% ipython --no-banner

In [1]: import numpy as np

In [2]: from numpy import linalg as LA

In [3]: np.set_printoptions(precision=3, suppress=True, linewidth=140, sign=" ")

In [4]: M = np.loadtxt("arr.csv", delimiter=",")

In [5]: print(M)
[[ 0.  0.  0.  0. -1. -1. -1.  0.]
 [ 0.  0. -1. -1.  0.  0.  0. -1.]
 [ 0. -1.  0. -1.  0.  0.  0. -1.]
 [ 0. -1. -1.  0.  0.  0.  0. -1.]
 [-1.  0.  0.  0.  0. -1. -1.  0.]
 [-1.  0.  0.  0. -1.  0. -1.  0.]
 [-1.  0.  0.  0. -1. -1.  0.  0.]
 [ 0. -1. -1. -1.  0.  0.  0.  0.]]

In [6]: # equal to its transpose

In [7]: evals, V = LA.eigh(M)

In [8]: print(LA.eigvalsh(M + -3 * np.eye(8)))
[-6. -6. -2. -2. -2. -2. -2. -2.]

In [9]: print(LA.eigvalsh(M @ M))
[ 1.  1.  1.  1.  1.  1.  9.  9.]

In [10]: print(LA.svd(M, compute_uv=False))
[ 3.  3.  1.  1.  1.  1.  1.  1.]

In [11]: print((evals > 1e-8).sum(), (evals < -1e-8).sum())
6 2

In [12]: print(round(float(evals.sum()), 3), np.trace(M))
0.0 0.0

In [13]: print(np.round(V.T @ V, 3) + 0)
[[ 1.  0.  0.  0.  0.  0.  0.  0.]
 [ 0.  1.  0.  0.  0.  0.  0.  0.]
 [ 0.  0.  1.  0.  0.  0.  0.  0.]
 [ 0.  0.  0.  1.  0.  0.  0.  0.]
 [ 0.  0.  0.  0.  1.  0.  0.  0.]
 [ 0.  0.  0.  0.  0.  1.  0.  0.]
 [ 0.  0.  0.  0.  0.  0.  1.  0.]
 [ 0.  0.  0.  0.  0.  0.  0.  1.]]

In [14]: rng = np.random.default_rng(633)

In [15]: lab = rng.permutation(8)

In [16]: other = M[:, lab] * rng.choice([-1, 1], 8)

In [17]: print(other)
[[ 1. -0.  1.  0.  0.  1.  0.  0.]
 [-0.  1. -0.  0.  0. -0. -1. -1.]
 [-0.  1. -0.  0. -1. -0.  0. -1.]
 [-0. -0. -0.  0. -1. -0. -1. -1.]
 [-0. -0.  1. -1.  0.  1.  0.  0.]
 [ 1. -0.  1. -1.  0. -0.  0.  0.]
 [ 1. -0. -0. -1.  0.  1.  0.  0.]
 [-0.  1. -0.  0. -1. -0. -1.  0.]]

In [18]: U, _, VT = LA.svd(M.T @ other)

In [19]: print(lab)
[ 4  3  6  0  1  5  2  7]

In [20]: print(round(np.abs(LA.eigvals(M)).max(), 3))
3.0

In [21]: print(np.allclose(M, M.T))
True

In [22]: LA.determinant(M)
---------------------------------------------------------------------------
AttributeError                            Traceback (most recent call last)
Cell In[22], line 1
----> 1 LA.determinant(M)

AttributeError: module 'numpy.linalg' has no attribute 'determinant'

In [23]: m1 = np.loadtxt("x.csv", delimiter=",")

In [24]: print(m1)
[[ 4.  1.  1.  1.  1.]
 [ 1.  4.  1.  1.  1.]
 [ 1.  1.  4.  1.  1.]
 [ 1.  1.  1.  4.  1.]
 [ 1.  1.  1.  1.  4.]]

In [25]: other = m1[0, 0] * m1[1:] - np.outer(m1[1:, 0], m1[0])

In [26]: print(other)
[[  0.  15.   3.   3.   3.]
 [  0.   3.  15.   3.   3.]
 [  0.   3.   3.  15.   3.]
 [  0.   3.   3.   3.  15.]]

In [27]: print(m1[:, 0] / m1[0, 0])
[ 1.    0.25  0.25  0.25  0.25]

In [28]: W0 = np.loadtxt("case18.csv", delimiter=",")

In [29]: print(W0)
[[ 1.  5.  1.  2.  3.  5.  4.]
 [ 5.  1.  5.  1.  2.  3.  5.]
 [ 1.  5.  1.  5.  1.  2.  3.]
 [ 2.  1.  5.  1.  5.  1.  2.]
 [ 3.  2.  1.  5.  1.  5.  1.]
 [ 5.  3.  2.  1.  5.  1.  5.]
 [ 4.  5.  3.  2.  1.  5.  1.]]

In [30]: # equal to its transpose

In [31]: vec = np.array([1, 1, 2, 0, 0, 2, 2])

In [32]: target = W0 @ vec

In [33]: c, lr = np.zeros(7), 1 / LA.norm(W0, 2) ** 2

In [34]: for i in range(200):
    ...:     c -= lr * W0.T @ (W0 @ c - target)
    ...:     if i % 50 == 0: print(i, round(LA.norm(W0 @ c - target), 3))
    ...: 
0 6.952
50 1.789
100 0.702
150 0.289

In [35]: print(c)
[ 1.025  1.005  1.98   0.001  0.02   1.994  1.975]

In [36]: evals, V = LA.eigh(W0)

In [37]: vec = np.array([-8, 4, 3, 0, 5, 3, 8])

In [38]: print((np.sign(V[:, -1].round(6)) == np.sign(V[0, -1].round(6))).astype(int))
[ 1  1  1  1  1  1  1]

In [39]: print(np.round(vec @ W0 @ vec / (vec @ vec), 3), round(float(evals[0]), 3), round(float(evals[-1]), 3))
0.529 -8.179 20.086

In [40]: K = np.load("mat.npy")

In [41]: print(K)
[[-2 -7  1 -3]
 [-7  8  9  7]
 [ 1  9 -2  7]
 [-3  7  7  8]]

In [42]: # equal to its transpose

In [43]: Q = K.astype(float).copy()

In [44]: for j in range(4):
    ...:     Q[:, j] -= Q[:, :j] @ (Q[:, :j].T @ Q[:, j])
    ...:     Q[:, j] /= LA.norm(Q[:, j])
    ...: 

In [45]: print(np.round(Q.T @ K, 3) + 0)
[[  7.937  -6.803 -11.087  -7.559]
 [  0.     14.025   1.467  10.308]
 [  0.      0.      3.151   0.975]
 [  0.      0.      0.      2.58 ]]

In [46]: print(np.round(Q.T @ Q, 3) + 0)
[[ 1.  0.  0.  0.]
 [ 0.  1.  0.  0.]
 [ 0.  0.  1.  0.]
 [ 0.  0.  0.  1.]]

In [47]: data = np.load("block10.npy")

In [48]: print(data)
[[ 0.3  0.5  1.   0.5 -0.6 -0.7]
 [-0.9 -0.1  0.4 -0.2  0.3  0.1]
 [ 1.8 -1.6  1.   0.  -1.1 -1.9]
 [ 1.3  2.  -1.1 -0.3 -1.6  0.3]
 [-0.5  1.1 -0.5  0.5  0.6  0.3]
 [ 1.1  0.  -0.6 -2.2  1.4  1.4]
 [ 1.9 -1.1  0.9 -0.1 -0.5 -2.5]
 [-0.5  0.4 -0.3  0.2  0.7  1.2]]

In [49]: vec = np.array([-3, -3, 2, 0, -2, 3])

In [50]: target = data @ vec

In [51]: print(target)
[-1.3  3.5 -2.1 -8.  -3.1 -3.1 -7.1  1.9]

In [52]: target = target + 0.02 * rng.normal(size=8)

In [53]: print(target)
[-1.332  3.491 -2.055 -8.01  -3.1   -3.072 -7.074  1.93 ]

In [54]: c, *_ = LA.lstsq(data, target)

In [55]: print([round(float(LA.norm(LA.solve(data.T @ data + lam * np.eye(6), data.T @ target))), 2) for lam in (0, 1, 10, 100)])
[5.91, 3.97, 1.81, 0.37]

In [56]: print(c.round())
[-3. -3.  2.  0. -2.  3.]
